$ ipython --no-banner

In [1]: import numpy as np

In [2]: import numpy.linalg as la

In [3]: np.set_printoptions(suppress=True, linewidth=200)

In [4]: def rnd(a):
   ...:     return np.round(a, 1) + 0
   ...: 

In [5]: arr = np.minimum.outer(np.arange(1, 6), np.arange(1, 6)) * 2

In [6]: arr
Out[6]: 
array([[ 2,  2,  2,  2,  2],
       [ 2,  4,  4,  4,  4],
       [ 2,  4,  6,  6,  6],
       [ 2,  4,  6,  8,  8],
       [ 2,  4,  6,  8, 10]])

In [7]: x = np.ones(5)

In [8]: for _ in range(6):
   ...:     x = arr @ x
   ...:     x /= la.norm(x)
   ...:     print(round(x @ arr @ x, 1))
   ...: 
24.7
24.7
24.7
24.7
24.7
24.7

In [9]: rnd(la.eigvalsh(arr)[-1])
Out[9]: np.float64(24.7)

In [10]: J = np.load("a.npy")

In [11]: J
Out[11]: 
array([[-0.2, -1.9,  0.5, -2.8, -0.8, -0.2],
       [ 2.3,  1.6,  0.6, -0.8,  1.2, -0.5],
       [ 0.1,  0.6, -0.7, -0.8,  2. , -0.5],
       [-0.8, -0.1, -1. ,  0.1, -0.1,  0.2],
       [ 0. , -0.6,  0. , -0.5,  0.3, -0.3],
       [ 1.4,  1.1, -0.4, -1.1, -1.1,  2.4]])

In [12]: w1 = np.array([[2, 2, -1],
    ...:     [-2, 0, 1],
    ...:     [2, 3, 2],
    ...:     [1, -3, -2],
    ...:     [-3, 3, -3],
    ...:     [-2, 1, 3]])

In [13]: coef = np.array([3, 3, -2])

In [14]: act = np.maximum(J @ w1 + coef, 0)

In [15]: (act > 0).astype(int)
Out[15]: 
array([[1, 1, 1],
       [1, 1, 0],
       [0, 1, 0],
       [0, 0, 0],
       [1, 1, 0],
       [1, 1, 1]])

In [16]: rnd(act)
Out[16]: 
array([[ 7.4,  9.9,  4.7],
       [ 2.2, 14.9,  0. ],
       [ 0. ,  9. ,  0. ],
       [ 0. ,  0. ,  0. ],
       [ 3.4,  5.1,  0. ],
       [ 0.2,  7. ,  9.6]])

In [17]: cent = np.array([[-2, 2, -1], [-2, -1, 1], [-2, -2, -3]])

In [18]: w1 @ cent
Out[18]: 
array([[ -6,   4,   3],
       [  2,  -6,  -1],
       [-14,  -3,  -5],
       [  8,   9,   2],
       [  6,  -3,  15],
       [ -4, -11,  -6]])

In [19]: rng = np.random.default_rng(330392)

In [20]: lab = rng.permutation(6)

In [21]: M2 = J[:, lab] * rng.choice([-1, 1], 6)

In [22]: M2
Out[22]: 
array([[ 0.8, -0.5,  1.9,  2.8,  0.2,  0.2],
       [-1.2, -0.6, -1.6,  0.8, -2.3,  0.5],
       [-2. ,  0.7, -0.6,  0.8, -0.1,  0.5],
       [ 0.1,  1. ,  0.1, -0.1,  0.8, -0.2],
       [-0.3, -0. ,  0.6,  0.5, -0. ,  0.3],
       [ 1.1,  0.4, -1.1,  1.1, -1.4, -2.4]])

In [23]: left, _, VT = la.svd(J.T @ M2)

In [24]: lab
Out[24]: array([4, 2, 1, 3, 0, 5])

In [25]: theta = np.radians(120)

In [26]: R = np.eye(6)

In [27]: R[2, 2] = R[1, 1] = np.cos(theta)

In [28]: R[2, 1], R[1, 2] = -np.sin(theta), np.sin(theta)

In [29]: rnd(R)
Out[29]: 
array([[ 1. ,  0. ,  0. ,  0. ,  0. ,  0. ],
       [ 0. , -0.5,  0.9,  0. ,  0. ,  0. ],
       [ 0. , -0.9, -0.5,  0. ,  0. ,  0. ],
       [ 0. ,  0. ,  0. ,  1. ,  0. ,  0. ],
       [ 0. ,  0. ,  0. ,  0. ,  1. ,  0. ],
       [ 0. ,  0. ,  0. ,  0. ,  0. ,  1. ]])

In [30]: M2 = J @ R.T

In [31]: np.allclose(J @ J.T, M2 @ M2.T)
Out[31]: True

In [32]: rnd(la.svd(J, compute_uv=False)), rnd(la.svd(M2, compute_uv=False))
Out[32]: (array([3.9, 3.7, 3.2, 1.9, 0.4, 0.3]), array([3.9, 3.7, 3.2, 1.9, 0.4, 0.3]))

In [33]: rnd(M2)
Out[33]: 
array([[-0.2,  1.4,  1.4, -2.8, -0.8, -0.2],
       [ 2.3, -0.3, -1.7, -0.8,  1.2, -0.5],
       [ 0.1, -0.9, -0.2, -0.8,  2. , -0.5],
       [-0.8, -0.8,  0.6,  0.1, -0.1,  0.2],
       [ 0. ,  0.3,  0.5, -0.5,  0.3, -0.3],
       [ 1.4, -0.9, -0.8, -1.1, -1.1,  2.4]])

In [34]: M2.shape
Out[34]: (6, 6)

In [35]: rnd(la.svd(M2, compute_uv=False))
Out[35]: array([3.9, 3.7, 3.2, 1.9, 0.4, 0.3])

In [36]: rnd(M2.sum(axis=0))
Out[36]: array([ 2.8, -1.2, -0.1, -5.9,  1.5,  1.1])

In [37]: M2[:, 6]
Traceback (most recent call last):
  Cell In[37], line 1
    M2[:, 6]
IndexError: index 6 is out of bounds for axis 1 with size 6


In [38]: rnd(M2.sum(axis=1))
Out[38]: array([-1.2,  0.2, -0.3, -0.8,  0.3,  0. ])

In [39]: rnd(la.norm(M2))
Out[39]: np.float64(6.5)

In [40]: M2[6]
Traceback (most recent call last):
  Cell In[40], line 1
    M2[6]
IndexError: index 6 is out of bounds for axis 0 with size 6


In [41]: u = np.array([0, 2, -3, -3, 2, 1])

In [42]: M2 = J + np.outer(u, np.eye(6)[0])

In [43]: la.matrix_rank(la.inv(M2) - la.inv(J), tol=1e-8)
Out[43]: np.int64(1)

In [44]: rnd(la.det(M2) / la.det(J)), rnd(1 + la.solve(J, u)[0])
Out[44]: (np.float64(6.8), np.float64(6.8))

In [45]: F = np.cumsum(np.array([[1, 3, 0],
    ...:     [2, 3, 3],
    ...:     [2, 0, 2],
    ...:     [2, 2, 0],
    ...:     [3, 2, 0],
    ...:     [0, 0, 3],
    ...:     [0, 3, 1],
    ...:     [2, 2, 3],
    ...:     [3, 2, 1],
    ...:     [3, 3, 2],
    ...:     [0, 1, 0],
    ...:     [3, 3, 0],
    ...:     [2, 2, 0],
    ...:     [3, 3, 1],
    ...:     [3, 3, 3],
    ...:     [2, 1, 3],
    ...:     [1, 0, 3],
    ...:     [2, 1, 2],
    ...:     [1, 0, 2],
    ...:     [1, 2, 2],
    ...:     [3, 3, 3],
    ...:     [1, 1, 0],
    ...:     [3, 3, 3],
    ...:     [0, 2, 0],
    ...:     [1, 1, 3],
    ...:     [0, 2, 2],
    ...:     [0, 3, 2],
    ...:     [3, 2, 1],
    ...:     [3, 0, 0],
    ...:     [2, 1, 1],
    ...:     [0, 0, 3]]), axis=0)

In [46]: F
Out[46]: 
array([[ 1,  3,  0],
       [ 3,  6,  3],
       [ 5,  6,  5],
       [ 7,  8,  5],
       [10, 10,  5],
       [10, 10,  8],
       [10, 13,  9],
       [12, 15, 12],
       [15, 17, 13],
       [18, 20, 15],
       [18, 21, 15],
       [21, 24, 15],
       [23, 26, 15],
       [26, 29, 16],
       [29, 32, 19],
       [31, 33, 22],
       [32, 33, 25],
       [34, 34, 27],
       [35, 34, 29],
       [36, 36, 31],
       [39, 39, 34],
       [40, 40, 34],
       [43, 43, 37],
       [43, 45, 37],
       [44, 46, 40],
       [44, 48, 42],
       [44, 51, 44],
       [47, 53, 45],
       [50, 53, 45],
       [52, 54, 46],
       [52, 54, 49]])

In [47]: x = np.array([3, -3, 1])

In [48]: rhs = F @ x

In [49]: coef, lr = np.zeros(3), 1 / la.norm(F, 2) ** 2

In [50]: for i in range(15):
    ...:     coef -= lr * F.T @ (F @ coef - rhs)
    ...:     if i % 5 == 0: print(i, round(la.norm(F @ coef - rhs), 1))
    ...: 
0 34.7
5 34.5
10 34.4

In [51]: rnd(coef)
Out[51]: array([0.3, 0.2, 0.2])

In [52]: M2 = np.c_[F[:, :1] @ np.array([[1]]), np.array([8, 0, 6, 5, -5, 7, 1, -8, 8, -2, 2, -8, -4, -7, -9, -9, 2, 9, -8, 5, 8, -8, -3, -5, -6, -7, -6, -4, -4, 5, -4])]

In [53]: M2
Out[53]: 
array([[ 1,  8],
       [ 3,  0],
       [ 5,  6],
       [ 7,  5],
       [10, -5],
       [10,  7],
       [10,  1],
       [12, -8],
       [15,  8],
       [18, -2],
       [18,  2],
       [21, -8],
       [23, -4],
       [26, -7],
       [29, -9],
       [31, -9],
       [32,  2],
       [34,  9],
       [35, -8],
       [36,  5],
       [39,  8],
       [40, -8],
       [43, -3],
       [43, -5],
       [44, -6],
       [44, -7],
       [44, -6],
       [47, -4],
       [50, -4],
       [52,  5],
       [52, -4]])

In [54]: rnd(la.norm(la.qr(F)[0].T @ M2, axis=0) ** 2 / ((M2 ** 2).sum(axis=0) + 1e-12))
Out[54]: array([1. , 0.2])

In [55]: la.matrix_rank(M2)
Out[55]: np.int64(2)

In [56]: la.matrix_rank(np.c_[F, M2])
Out[56]: np.int64(4)

In [57]: rnd(la.lstsq(F, M2[:, 0])[0])
Out[57]: array([1., 0., 0.])

In [58]: M = np.load("x.npy")

In [59]: M
Out[59]: 
array([[11,  9, 21, 16, 19, 15],
       [ 9,  9, 15,  9, 12, 12],
       [21, 15, 43, 36, 41, 29],
       [16,  9, 36, 38, 38, 24],
       [19, 12, 41, 38, 41, 27],
       [15, 12, 29, 24, 27, 21]])

In [60]: # symmetric, so the eigenvalues are real

In [61]: np.abs(np.diag(la.qr(M)[1])) > 1e-9
Out[61]: array([ True,  True, False,  True, False, False])

In [62]: rnd(M @ la.pinv(M) @ M)
Out[62]: 
array([[11.,  9., 21., 16., 19., 15.],
       [ 9.,  9., 15.,  9., 12., 12.],
       [21., 15., 43., 36., 41., 29.],
       [16.,  9., 36., 38., 38., 24.],
       [19., 12., 41., 38., 41., 27.],
       [15., 12., 29., 24., 27., 21.]])

In [63]: np.allclose(M[:-1].T @ la.lstsq(M[:-1].T, M[-1])[0], M[-1])
Out[63]: True

In [64]: W0 = np.loadtxt("mat.csv", delimiter=",")

In [65]: W0
Out[65]: 
array([[180.9,  57.1, -79.3, 122.2, -78.6],
       [178.8,  58.9, -80.4, 119.5, -80.6],
       [180.8,  57.9, -80. , 119.4, -80.7],
       [181.7,  62.7, -80.5, 120.3, -79.9],
       [180.1,  60.3, -81.7, 119.4, -79.1],
       [179.3,  60.2, -80.4, 119.9, -79.4],
       [181.5,  58.7, -80.2, 120.5, -80.7],
       [180.5,  60.5, -79.3, 120.3, -78.4],
       [180.2,  61. , -79.6, 117.4, -79.2],
       [180. ,  59.2, -80.6, 119. , -80.6],
       [181.7,  60.4, -80.1, 119.4, -79.6],
       [180.4,  59.3, -80.7, 120.5, -79.7],
       [179. ,  60.9, -80.5, 119.9, -78.2],
       [180.2,  59.7, -79.5, 118.6, -79.1],
       [179.7,  59.3, -80.5, 121.5, -78.9],
       [181.8,  59.8, -78.7, 117.6, -81.1],
       [179.5,  58.2, -80. , 119.3, -79.2],
       [180.5,  61.9, -79.7, 120.5, -79.7],
       [180.5,  61.6, -79. , 120.3, -80.9],
       [180.3,  59.9, -79.1, 121. , -79.9],
       [180.1,  60.1, -79.9, 121.1, -81.3],
       [178.3,  58. , -80.5, 118.6, -80.3],
       [178.6,  60.6, -80.2, 121.8, -79.2],
       [180.1,  61.2, -80.7, 121.4, -80.2],
       [181.3,  59.1, -79.7, 121.3, -80.3],
       [179.7,  59.3, -81.6, 120.3, -79.6],
       [179.7,  60.5, -78.6, 120. , -79.2],
       [179.2,  60.9, -80.1, 120.4, -80.7],
       [181.3,  60.4, -80. , 120.9, -82.3],
       [179.8,  59.1, -79.1, 119.7, -79.3],
       [179.7,  60.4, -81.2, 119.1, -81. ]])

In [66]: cen = W0 - W0.mean(axis=0)

In [67]: left, sigma, VT = la.svd(cen, full_matrices=False)

In [68]: np.abs(left[:, 0]).argmax()
Out[68]: np.int64(3)

In [69]: (np.sign(left[:, 0]) == np.sign(left[0, 0])).astype(int)
Out[69]: array([1, 1, 1, 0, 0, 1, 1, 0, 0, 1, 0, 1, 0, 1, 1, 0, 1, 0, 0, 0, 0, 1, 0, 0, 1, 1, 0, 0, 0, 1, 0])

In [70]: rnd(sigma ** 2 / (sigma ** 2).sum())
Out[70]: array([0.3, 0.3, 0.2, 0.1, 0.1])

In [71]: np.abs(VT[0]).argmax()
Out[71]: np.int64(1)

In [72]: la.matrix_rank(cen)
Out[72]: np.int64(5)

In [73]: cen = W0 - W0.mean(axis=0)

In [74]: evecs = la.svd(cen)[2][:1]

In [75]: M2 = cen - cen @ evecs.T @ evecs

In [76]: la.norm(M2, axis=1).round(6).argmax()
Out[76]: np.int64(15)

In [77]: rnd(np.cov(cen @ evecs.T, rowvar=False))
Out[77]: np.float64(1.6)

In [78]: rnd(la.norm(M2) / la.norm(cen))
Out[78]: np.float64(0.8)

In [79]: lab = rng.permutation(6)

In [80]: lab
Out[80]: array([5, 4, 3, 1, 0, 2])

In [81]: M2 = M[lab][:, lab]

In [82]: np.trace(M2)
Out[82]: np.int64(163)

In [83]: np.allclose(M2, M)
Out[83]: False

In [84]: rnd(np.sort(np.abs(la.eigvals(M2))))
Out[84]: array([  0. ,   0. ,   0. ,   1.7,  11.2, 150.1])

In [85]: M2
Out[85]: 
array([[21, 27, 24, 12, 15, 29],
       [27, 41, 38, 12, 19, 41],
       [24, 38, 38,  9, 16, 36],
       [12, 12,  9,  9,  9, 15],
       [15, 19, 16,  9, 11, 21],
       [29, 41, 36, 15, 21, 43]])

In [86]: np.diag(M2)
Out[86]: array([21, 41, 38,  9, 11, 43])

In [87]: lab = rng.permutation(6)

In [88]: lab
Out[88]: array([4, 5, 2, 0, 1, 3])

In [89]: M2 = J[lab][:, lab]

In [90]: rnd(la.det(M2)), rnd(la.det(J[lab]))
Out[90]: (np.float64(-8.7), np.float64(-8.7))

In [91]: rnd(np.sort(np.abs(la.eigvals(M2))))
Out[91]: array([1. , 1. , 1.4, 1.6, 2.1, 2.1])

In [92]: np.allclose(M2, J)
Out[92]: False

In [93]: M2
Out[93]: 
array([[ 0.3, -0.3,  0. ,  0. , -0.6, -0.5],
       [-1.1,  2.4, -0.4,  1.4,  1.1, -1.1],
       [ 2. , -0.5, -0.7,  0.1,  0.6, -0.8],
       [-0.8, -0.2,  0.5, -0.2, -1.9, -2.8],
       [ 1.2, -0.5,  0.6,  2.3,  1.6, -0.8],
       [-0.1,  0.2, -1. , -0.8, -0.1,  0.1]])

In [94]: q, evecs = la.qr(M2[:, :5])[0], la.qr(M2[:, 5:])[0]

In [95]: sigma = la.svd(q.T @ evecs, compute_uv=False)

In [96]: rnd(np.degrees(np.arccos(sigma.clip(0, 1))))
Out[96]: array([15.5])

In [97]: K = np.loadtxt("case18.csv", delimiter=",")

In [98]: K
Out[98]: 
array([[ 0.,  1.,  3.,  1.],
       [ 2.,  4.,  6.,  2.],
       [ 3.,  6.,  8.,  2.],
       [ 4.,  6.,  8.,  2.],
       [ 4.,  6.,  8.,  5.],
       [ 4.,  7., 11.,  5.],
       [ 5.,  8., 12.,  8.],
       [ 6., 10., 12., 11.],
       [ 7., 10., 14., 14.],
       [ 7., 10., 17., 14.],
       [10., 11., 20., 14.],
       [13., 14., 23., 16.],
       [14., 14., 25., 17.],
       [15., 16., 26., 17.],
       [16., 17., 28., 19.],
       [19., 19., 28., 19.],
       [19., 22., 29., 21.],
       [21., 22., 31., 24.],
       [23., 22., 33., 27.],
       [23., 25., 35., 30.],
       [23., 25., 36., 30.],
       [23., 25., 36., 33.],
       [23., 26., 37., 36.],
       [24., 28., 37., 37.],
       [26., 29., 40., 39.],
       [29., 30., 40., 42.],
       [31., 30., 42., 43.],
       [33., 30., 45., 45.],
       [35., 32., 46., 47.]])

In [99]: P = K @ la.solve(K.T @ K, K.T)

In [100]: rnd(np.diag(P))
Out[100]: array([0. , 0. , 0.1, 0.1, 0. , 0.1, 0.1, 0.1, 0.1, 0.2, 0.2, 0.1, 0.2, 0.1, 0.1, 0.2, 0.3, 0.1, 0.1, 0.1, 0.1, 0.1, 0.2, 0.2, 0.1, 0.2, 0.2, 0.3, 0.3])

In [101]: rnd(la.eigvalsh(P))
Out[101]: array([0., 0., 0., 0., 0., 0., 0., 0., 0., 0., 0., 0., 0., 0., 0., 0., 0., 0., 0., 0., 0., 0., 0., 0., 0., 1., 1., 1., 1.])

In [102]: rnd(P @ K[:, 2])
Out[102]: array([ 3.,  6.,  8.,  8.,  8., 11., 12., 12., 14., 17., 20., 23., 25., 26., 28., 28., 29., 31., 33., 35., 36., 36., 37., 37., 40., 40., 42., 45., 46.])

In [103]: K - K[0]
Out[103]: 
array([[ 0.,  0.,  0.,  0.],
       [ 2.,  3.,  3.,  1.],
       [ 3.,  5.,  5.,  1.],
       [ 4.,  5.,  5.,  1.],
       [ 4.,  5.,  5.,  4.],
       [ 4.,  6.,  8.,  4.],
       [ 5.,  7.,  9.,  7.],
       [ 6.,  9.,  9., 10.],
       [ 7.,  9., 11., 13.],
       [ 7.,  9., 14., 13.],
       [10., 10., 17., 13.],
       [13., 13., 20., 15.],
       [14., 13., 22., 16.],
       [15., 15., 23., 16.],
       [16., 16., 25., 18.],
       [19., 18., 25., 18.],
       [19., 21., 26., 20.],
       [21., 21., 28., 23.],
       [23., 21., 30., 26.],
       [23., 24., 32., 29.],
       [23., 24., 33., 29.],
       [23., 24., 33., 32.],
       [23., 25., 34., 35.],
       [24., 27., 34., 36.],
       [26., 28., 37., 38.],
       [29., 29., 37., 41.],
       [31., 29., 39., 42.],
       [33., 29., 42., 44.],
       [35., 31., 43., 46.]])

In [104]: la.matrix_rank(K)
Out[104]: np.int64(4)

In [105]: K.sum(axis=1)
Out[105]: array([  5.,  14.,  19.,  20.,  23.,  27.,  33.,  39.,  45.,  48.,  55.,  66.,  70.,  74.,  80.,  85.,  91.,  98., 105., 113., 114., 117., 122., 126., 134., 141., 146., 153., 160.])

In [106]: rnd(la.svd(K, compute_uv=False))
Out[106]: array([252.6,  17. ,   8.1,   5.8])

In [107]: K.shape
Out[107]: (29, 4)

In [108]: rnd(K.mean(axis=0))
Out[108]: array([15.9, 17.4, 25.4, 21.4])

In [109]: np.abs(K).max()
Out[109]: np.float64(47.0)

In [110]: K[:, 4]
Traceback (most recent call last):
  Cell In[110], line 1
    K[:, 4]
IndexError: index 4 is out of bounds for axis 1 with size 4


In [111]: rnd(la.norm(K))
Out[111]: np.float64(253.4)
